$ ipython --no-banner

In [1]: import numpy as np

In [2]: np.set_printoptions(precision=3, suppress=True, linewidth=160)

In [3]: M = np.load("w.npy")

In [4]: print(M)
[[-1.134  4.126  2.19   3.043  7.894 -0.643  5.596]
 [-2.203 -3.869 -0.491  3.212  0.626 -4.211  0.371]
 [ 2.274 -1.637 -3.71   0.093 -4.04   0.917 -1.837]
 [ 2.077 -0.573 -2.912  0.513 -5.841  1.986 -1.882]
 [-1.744 -1.944  0.158  3.143  2.198 -6.765  2.593]
 [-2.707 -2.401  0.319  3.704  3.289 -4.073  1.318]
 [-2.468  4.284  1.036  2.947  5.841 -1.114  2.77 ]
 [-0.533  4.179  2.84   0.909  7.074 -0.456  3.173]
 [-3.007 -4.386  1.539  5.196  1.138 -5.678  1.952]
 [-0.032  3.005  1.243  3.625  5.251 -0.806  3.287]
 [-1.523  4.235  0.567  2.817  5.087  0.411  2.812]]

In [5]: vec = np.array([3, 3, 1, 1, 1, 2, 3])

In [6]: rhs = M @ vec

In [7]: print(np.round(np.linalg.pinv(M) @ M, 3) + 0)
[[1. 0. 0. 0. 0. 0. 0.]
 [0. 1. 0. 0. 0. 0. 0.]
 [0. 0. 1. 0. 0. 0. 0.]
 [0. 0. 0. 1. 0. 0. 0.]
 [0. 0. 0. 0. 1. 0. 0.]
 [0. 0. 0. 0. 0. 1. 0.]
 [0. 0. 0. 0. 0. 0. 1.]]

In [8]: try:
   ...:     np.linalg.solve(M, rhs)
   ...: except np.linalg.LinAlgError as e:
   ...:     print(e)
   ...: 
Last 2 dimensions of the array must be square

In [9]: print(np.linalg.solve(M.T @ M, M.T @ rhs))
[3. 3. 1. 1. 1. 2. 3.]

In [10]: print(np.linalg.lstsq(M, rhs)[0])
[3. 3. 1. 1. 1. 2. 3.]

In [11]: print(rhs)
[ 37.605 -22.178  -9.423  -5.402 -11.316 -12.204  21.354  30.368 -19.806  27.287  25.865]

In [12]: rng = np.random.default_rng(700087)

In [13]: rhs = rhs + 0.05 * rng.normal(size=11)

In [14]: print(rhs)
[ 37.579 -22.171  -9.42   -5.409 -11.292 -12.161  21.328  30.383 -19.737  27.288  25.824]

In [15]: c, *_ = np.linalg.lstsq(M, rhs)

In [16]: print(c.round())
[3. 3. 1. 1. 1. 2. 3.]

In [17]: f = np.array([-1, 1, 2])

In [18]: print(np.polyval(f, M[0]))
[ -0.42  -10.898  -0.606  -4.217 -52.421   0.944 -23.719]

In [19]: print(np.cross(M[0, :3], M[4, :3]))
[ 4.909 -3.64   9.4  ]

In [20]: Y = np.array([[1, 2], [3, 0]])

In [21]: Z = np.array([[3, -3], [2, 2]])

In [22]: E = np.kron(Y, Z)

In [23]: print(E)
[[ 3 -3  6 -6]
 [ 2  2  4  4]
 [ 9 -9  0  0]
 [ 6  6  0  0]]

In [24]: idx = rng.permutation(4)

In [25]: Y = E[:, idx] * rng.choice([-1, 1], 4)

In [26]: print(Y)
[[-6 -3 -3  6]
 [ 4  2 -2  4]
 [ 0 -9 -9  0]
 [ 0  6 -6  0]]

In [27]: left, _, VT = np.linalg.svd(E.T @ Y)

In [28]: print(np.round(np.linalg.lstsq(E, Y)[0], 3) + 0)
[[ 0.  0. -1.  0.]
 [ 0.  1.  0.  0.]
 [ 0.  0.  0.  1.]
 [ 1.  0.  0.  0.]]

In [29]: print((Y + Y.T) / 2)
[[-6.   0.5 -1.5  3. ]
 [ 0.5  2.  -5.5  5. ]
 [-1.5 -5.5 -9.  -3. ]
 [ 3.   5.  -3.   0. ]]

In [30]: assert Y == Y.T
Traceback (most recent call last):
  Cell In[30], line 1
    assert Y == Y.T
ValueError: The truth value of an array with more than one element is ambiguous. Use a.any() or a.all()


In [31]: print(np.sort(np.abs(np.linalg.eigvals(Y))))
[8.074 8.074 8.586 9.261]

In [32]: print(np.round(np.linalg.det(Y), 3))
-5184.0

In [33]: print((Y - Y.T) / 2)
[[ 0.  -3.5 -1.5  3. ]
 [ 3.5  0.   3.5 -1. ]
 [ 1.5 -3.5  0.   3. ]
 [-3.   1.  -3.   0. ]]

In [34]: Y = E / np.sqrt((E ** 2).mean(axis=1, keepdims=True))

In [35]: print(E - E.mean(axis=1, keepdims=True))
[[ 3. -3.  6. -6.]
 [-1. -1.  1.  1.]
 [ 9. -9.  0.  0.]
 [ 3.  3. -3. -3.]]

In [36]: O, _ = np.linalg.qr(np.array([[-0.8, -0.9, -1.5, -0.5, 0.5],
    ...:     [1.5, -0.4, 1.4, 1.7, -0.2],
    ...:     [1.3, -0.8, -1.0, 0.1, -1.0],
    ...:     [0.0, -0.3, 0.8, -2.2, 2.1],
    ...:     [0.3, 1.0, -1.1, 0.4, -0.7]]))

In [37]: evecs, _ = np.linalg.qr(np.array([[1.4, -1.0, -0.9, 1.8, 1.7, 1.2, -0.5],
    ...:     [-0.5, 0.5, 0.7, -1.0, 0.7, 0.9, -0.3],
    ...:     [0.0, -0.1, -0.1, 0.4, 0.2, -0.3, -1.2],
    ...:     [1.8, -0.3, -0.1, -0.3, 0.0, -0.9, -0.9],
    ...:     [0.8, 1.1, 0.0, -1.1, -1.1, -1.6, 0.0],
    ...:     [-0.3, -0.4, -0.2, -1.1, 0.6, -0.4, 0.7],
    ...:     [-0.2, -0.4, -0.3, -0.4, -0.6, -0.5, 2.5]]))

In [38]: sigma = 3 * 0.9 ** np.arange(5)

In [39]: J = O[:, :5] * sigma @ evecs[:5]

In [40]: print(J)
[[-0.328 -0.94  -0.845 -0.622 -1.535 -0.011 -1.35 ]
 [-2.118  0.34  -0.886  0.233  0.832  0.321  0.732]
 [-0.573  1.555 -0.95   0.726  0.307 -1.2   -1.085]
 [ 1.045 -0.301 -1.693  0.578  0.366  0.507  0.349]
 [ 0.072 -1.046  0.294 -0.338  1.353 -1.702  0.045]]

In [41]: vec = np.array([-4, 2, -3, -5, 0, -3, 4])

In [42]: h1 = np.maximum(J @ vec, 0)

In [43]: print(np.tanh(J @ vec))
[-0.283  1.     0.999 -0.991  0.999]

In [44]: print(np.maximum(J @ vec, 0) - np.maximum(-J @ vec, 0))
[-0.291 12.61   3.884 -2.719  3.718]

In [45]: print(np.flatnonzero(h1 > 1e-9))
[1 2 4]

In [46]: print(J * (h1 > 1e-9)[:, None])
[[-0.    -0.    -0.    -0.    -0.    -0.    -0.   ]
 [-2.118  0.34  -0.886  0.233  0.832  0.321  0.732]
 [-0.573  1.555 -0.95   0.726  0.307 -1.2   -1.085]
 [ 0.    -0.    -0.     0.     0.     0.     0.   ]
 [ 0.072 -1.046  0.294 -0.338  1.353 -1.702  0.045]]

In [47]: def softmax(z):
    ...:     e = np.exp(z - z.max(axis=-1, keepdims=True))
    ...:     return e / e.sum(axis=-1, keepdims=True)
    ...: 

In [48]: print(softmax(J).sum(axis=1))
[1. 1. 1. 1. 1.]

In [49]: print(softmax(J[2]))
[0.058 0.486 0.04  0.212 0.139 0.031 0.035]

In [50]: scores = J @ J.T / np.sqrt(7)

In [51]: print(softmax(scores)[2] @ J)
[-0.598  1.033 -0.906  0.529  0.325 -0.907 -0.76 ]

In [52]: t3 = np.stack([J, 5 * J, J[::-1]])

In [53]: print(np.linalg.norm(t3, axis=(1, 2)))
[ 5.554 27.772  5.554]

In [54]: print(np.linalg.matrix_rank(t3.reshape(3, -1)))
2

In [55]: W0 = np.load("test8.npy")

In [56]: print(W0.round(3) + 0)
[[-18.125  12.205   1.792  -9.76   16.343 -19.763]
 [-14.502   8.794   1.446  -9.137  13.154 -15.432]
 [-13.947   8.28    1.4    -9.02   12.668 -14.769]
 [-12.456   6.912   1.287  -8.669  11.362 -12.984]
 [-10.997   5.599   1.192  -8.27   10.087 -11.24 ]
 [ -5.083   0.728   1.002  -5.739   4.945  -4.237]
 [ -4.244   0.155   1.     -5.179   4.213  -3.276]
 [ -3.948  -0.032   1.     -4.961   3.955  -2.942]
 [ -2.919  -0.603   0.997  -4.095   3.048  -1.814]
 [ -2.142  -0.908   0.976  -3.292   2.348  -1.02 ]
 [ -2.026  -0.94    0.97   -3.157   2.241  -0.909]
 [ -1.51   -1.015   0.92   -2.499   1.755  -0.45 ]
 [ -0.49   -0.618   0.548  -0.846   0.668   0.099]
 [ -0.315  -0.431   0.394  -0.529   0.445   0.099]
 [ -0.235  -0.331   0.309  -0.387   0.338   0.086]
 [  0.74    1.037  -1.37    0.63   -1.185  -0.481]
 [  0.955   1.258  -1.799   0.657  -1.532  -0.607]
 [  1.774   1.793  -3.355   0.443  -2.808  -0.927]
 [  2.306   1.961  -4.294   0.163  -3.601  -1.027]
 [  3.442   2.047  -6.148  -0.59   -5.226  -1.053]
 [  3.905   2.011  -6.858  -0.929  -5.87   -1.011]
 [  4.222   1.969  -7.331  -1.168  -6.304  -0.97 ]
 [  4.984   1.82   -8.434  -1.756  -7.336  -0.833]
 [  5.063   1.801  -8.547  -1.818  -7.442  -0.816]
 [  5.914   1.566  -9.727  -2.495  -8.573  -0.608]
 [  6.383   1.414 -10.359  -2.872  -9.188  -0.476]
 [  7.192   1.121 -11.425  -3.528 -10.241  -0.221]
 [  7.264   1.093 -11.519  -3.587 -10.334  -0.197]
 [  7.83    0.866 -12.244  -4.049 -11.061   0.   ]
 [  8.149   0.732 -12.649  -4.31  -11.47    0.116]
 [  8.581   0.543 -13.19   -4.664 -12.021   0.279]
 [ 11.058  -0.657 -16.184  -6.701 -15.136   1.32 ]
 [ 12.345  -1.345 -17.68   -7.76  -16.732   1.918]
 [ 15.299  -3.045 -20.99  -10.18  -20.346   3.402]
 [ 19.106  -5.419 -25.067 -13.277 -24.932   5.488]]

In [57]: print(np.argsort(-np.linalg.norm(W0, axis=0).round(6), kind="stable")[:3])
[4 2 0]

In [58]: print([round(float(x), 3) for x in np.linalg.svd(W0, compute_uv=False)[:3]])
[93.615, 50.731, 14.853]

In [59]: left, sigma, VT = np.linalg.svd(W0)

In [60]: evecs = VT[:(sigma > 1e-8).sum()]

In [61]: vec = W0[8] + -3 * W0[22] + rng.integers(2) * np.eye(6)[1]

In [62]: print(vec)
[-17.871  -5.064  26.3     1.174  25.055   0.685]

In [63]: print(np.diag(evecs.T @ evecs))
[0.314 0.493 0.505 0.837 0.414 0.436]

In [64]: print(np.linalg.matrix_rank(np.vstack([W0, vec])))
4

In [65]: left, sigma, VT = np.linalg.svd(W0)

In [66]: print(np.argmax(sigma[:-1] / (sigma[1:] + 1e-6)) + 1)
3

In [67]: Y = left[:, :3] @ np.diag(sigma[:3]) @ VT[:3]

In [68]: print(np.linalg.matrix_rank(Y))
3

In [69]: m1 = np.loadtxt("run8.csv", delimiter=",")

In [70]: print(m1)
[[ 0.7 -1.2 -1.8]
 [ 1.1  0.6 -2.3]
 [ 2.3  4.2 -0.8]
 [-0.9 -0.6 -0.9]
 [-0.6  1.5  1.1]]

In [71]: vec = np.array([9, 7, 4])

In [72]: h1 = np.maximum(m1 @ vec, 0)

In [73]: print(np.maximum(m1 @ vec, 0) - np.maximum(-m1 @ vec, 0))
[ -9.3   4.9  46.9 -15.9   9.5]

In [74]: print(h1)
[ 0.   4.9 46.9  0.   9.5]

In [75]: Y = m1 + rng.integers(-2, 3, (5, 2)) @ rng.integers(-2, 3, (2, 3))

In [76]: print(Y)
[[ 4.7 -3.2  0.2]
 [ 3.1 -3.4 -2.3]
 [ 6.3  8.2  3.2]
 [-4.9  1.4 -2.9]
 [ 3.4  5.5  5.1]]

In [77]: print(np.linalg.matrix_rank(Y - m1, tol=1e-8))
2

In [78]: print(Y - m1)
[[ 4. -2.  2.]
 [ 2. -4.  0.]
 [ 4.  4.  4.]
 [-4.  2. -2.]
 [ 4.  4.  4.]]

In [79]: print(np.round(np.linalg.svd(Y - m1, compute_uv=False), 3) + 0)
[10.583  7.211  0.   ]

In [80]: hat = Y @ np.linalg.solve(Y.T @ Y, Y.T)

In [81]: print(np.diag(hat))
[0.426 0.52  0.912 0.59  0.552]

In [82]: print(np.round(np.linalg.eigvalsh(hat), 3) + 0)
[0. 0. 1. 1. 1.]

In [83]: print(np.allclose(hat @ hat, hat))
True

In [84]: print(np.linalg.matrix_rank(np.eye(5) - hat))
2

In [85]: print(np.round((np.eye(5) - hat) @ Y, 3) + 0)
[[0. 0. 0.]
 [0. 0. 0.]
 [0. 0. 0.]
 [0. 0. 0.]
 [0. 0. 0.]]

In [86]: left, sigma, VT = np.linalg.svd(m1, full_matrices=False)

In [87]: print(np.cumsum(sigma ** 2) / np.sum(sigma ** 2))
[0.654 0.969 1.   ]

In [88]: print(round(np.sqrt((sigma ** 2).sum()), 3), np.round(np.linalg.norm(m1), 3))
6.434 6.434

In [89]: print(sigma)
[5.204 3.607 1.14 ]

In [90]: print(np.abs(VT[0]))
[0.469 0.864 0.183]

In [91]: print(left.shape, sigma.shape, VT.shape)
(5, 3) (3,) (3, 3)

In [92]: print(sigma / sigma[0])
[1.    0.693 0.219]

In [93]: print(np.abs(left[:, 0]).round(6).argmax())
2

In [94]: mat = np.load("a.npy")

In [95]: print(mat)
[[0. 0. 0. 0. 0. 2.]
 [0. 0. 0. 0. 0. 0.]
 [0. 0. 0. 0. 0. 2.]
 [0. 0. 0. 0. 0. 1.]
 [0. 0. 0. 0. 0. 0.]
 [2. 0. 2. 1. 0. 0.]]

In [96]: # columns 0 and 2 are equal

In [97]: left, sigma, VT = np.linalg.svd(mat)

In [98]: print(sigma)
[3. 3. 0. 0. 0. 0.]

In [99]: Y = left[:, :2] @ np.diag(sigma[:2]) @ VT[:2]

In [100]: print(np.round(np.linalg.norm(mat - Y) / np.linalg.norm(mat), 3))
0.0

In [101]: print(np.abs(mat - Y).max())
0.0

In [102]: print(softmax(M[2]))
[0.709 0.014 0.002 0.08  0.001 0.182 0.012]

In [103]: scores = M @ M.T / np.sqrt(7)

In [104]: print(np.round(softmax(scores + np.triu(np.full(scores.shape, -np.inf), 1)), 3) + 0)
[[1.    0.    0.    0.    0.    0.    0.    0.    0.    0.    0.   ]
 [0.    1.    0.    0.    0.    0.    0.    0.    0.    0.    0.   ]
 [0.    0.    1.    0.    0.    0.    0.    0.    0.    0.    0.   ]
 [0.    0.    0.026 0.974 0.    0.    0.    0.    0.    0.    0.   ]
 [0.    0.    0.    0.    1.    0.    0.    0.    0.    0.    0.   ]
 [0.001 0.007 0.    0.    0.766 0.227 0.    0.    0.    0.    0.   ]
 [0.998 0.    0.    0.    0.    0.    0.002 0.    0.    0.    0.   ]
 [0.994 0.    0.    0.    0.    0.    0.    0.005 0.    0.    0.   ]
 [0.    0.    0.    0.    0.001 0.    0.    0.    0.999 0.    0.   ]
 [0.999 0.    0.    0.    0.    0.    0.    0.001 0.    0.    0.   ]
 [0.996 0.    0.    0.    0.    0.    0.002 0.001 0.    0.    0.   ]]

In [105]: print(softmax(scores).round(6).argmax(axis=1))
[0 8 3 3 8 8 0 0 8 0 0]

In [106]: print(softmax(scores)[2] @ M)
[ 2.122 -0.816 -3.094  0.417 -5.43   1.742 -1.872]
